$ ipython --no-banner

In [1]: import numpy as np

In [2]: np.set_printoptions(precision=3, suppress=True, linewidth=120)

In [3]: def rd(a):
   ...:     return np.round(a, 3) + 0
   ...: 

In [4]: A = np.loadtxt("out18.csv", delimiter=",")

In [5]: A
Out[5]: 
array([[  4.151,  -7.059,  -2.514,  -1.983,   1.92 ,  -0.007, -11.961,  -1.931],
       [ -5.577,   9.772,   3.413,   2.871,  -2.786,  -0.002,  16.853,   2.804],
       [ -4.779,   8.33 ,   3.044,   2.378,  -2.398,   0.036,  14.413,   2.363],
       [  7.221, -12.663,  -4.5  ,  -3.592,   3.606,   0.005, -21.558,  -3.64 ],
       [  4.807,  -8.457,  -2.94 ,  -2.291,   2.424,  -0.009, -14.411,  -2.446],
       [ -2.364,   4.182,   1.49 ,   1.249,  -1.223,   0.034,   7.284,   1.197],
       [  2.442,  -4.146,  -1.533,  -1.202,   1.277,  -0.096,  -7.213,  -1.276],
       [ -4.776,   8.396,   3.038,   2.457,  -2.432,   0.02 ,  14.419,   2.465],
       [  7.25 , -12.555,  -4.567,  -3.599,   3.532,  -0.054, -21.596,  -3.655],
       [  0.849,  -1.439,  -0.466,  -0.374,   0.467,   0.033,  -2.308,  -0.458],
       [ -6.427,  11.316,   3.939,   3.197,  -3.299,   0.011,  19.175,   3.185],
       [ -4.768,   8.412,   2.889,   2.443,  -2.371,  -0.031,  14.447,   2.452],
       [  1.627,  -2.839,  -0.994,  -0.747,   0.8  ,  -0.099,  -4.827,  -0.825]])

In [6]: x0 = np.array([2, 2, 2, 0, 2, 0, 3, 3])

In [7]: a = np.maximum(A @ x0, 0)

In [8]: rd(A.T @ a)
Out[8]: array([-1799.189,  3160.433,  1114.911,   912.835,  -909.65 ,     3.196,  5421.623,   905.884])

In [9]: rd(a)
Out[9]: array([ 0.   , 68.615, 58.722,  0.   ,  0.   , 29.613,  0.   , 59.104,  0.   ,  0.   , 78.138, 59.021,  0.   ])

In [10]: A * (a > 1e-9)[:, None]
Out[10]: 
array([[ 0.   , -0.   , -0.   , -0.   ,  0.   , -0.   , -0.   , -0.   ],
       [-5.577,  9.772,  3.413,  2.871, -2.786, -0.002, 16.853,  2.804],
       [-4.779,  8.33 ,  3.044,  2.378, -2.398,  0.036, 14.413,  2.363],
       [ 0.   , -0.   , -0.   , -0.   ,  0.   ,  0.   , -0.   , -0.   ],
       [ 0.   , -0.   , -0.   , -0.   ,  0.   , -0.   , -0.   , -0.   ],
       [-2.364,  4.182,  1.49 ,  1.249, -1.223,  0.034,  7.284,  1.197],
       [ 0.   , -0.   , -0.   , -0.   ,  0.   , -0.   , -0.   , -0.   ],
       [-4.776,  8.396,  3.038,  2.457, -2.432,  0.02 , 14.419,  2.465],
       [ 0.   , -0.   , -0.   , -0.   ,  0.   , -0.   , -0.   , -0.   ],
       [ 0.   , -0.   , -0.   , -0.   ,  0.   ,  0.   , -0.   , -0.   ],
       [-6.427, 11.316,  3.939,  3.197, -3.299,  0.011, 19.175,  3.185],
       [-4.768,  8.412,  2.889,  2.443, -2.371, -0.031, 14.447,  2.452],
       [ 0.   , -0.   , -0.   , -0.   ,  0.   , -0.   , -0.   , -0.   ]])
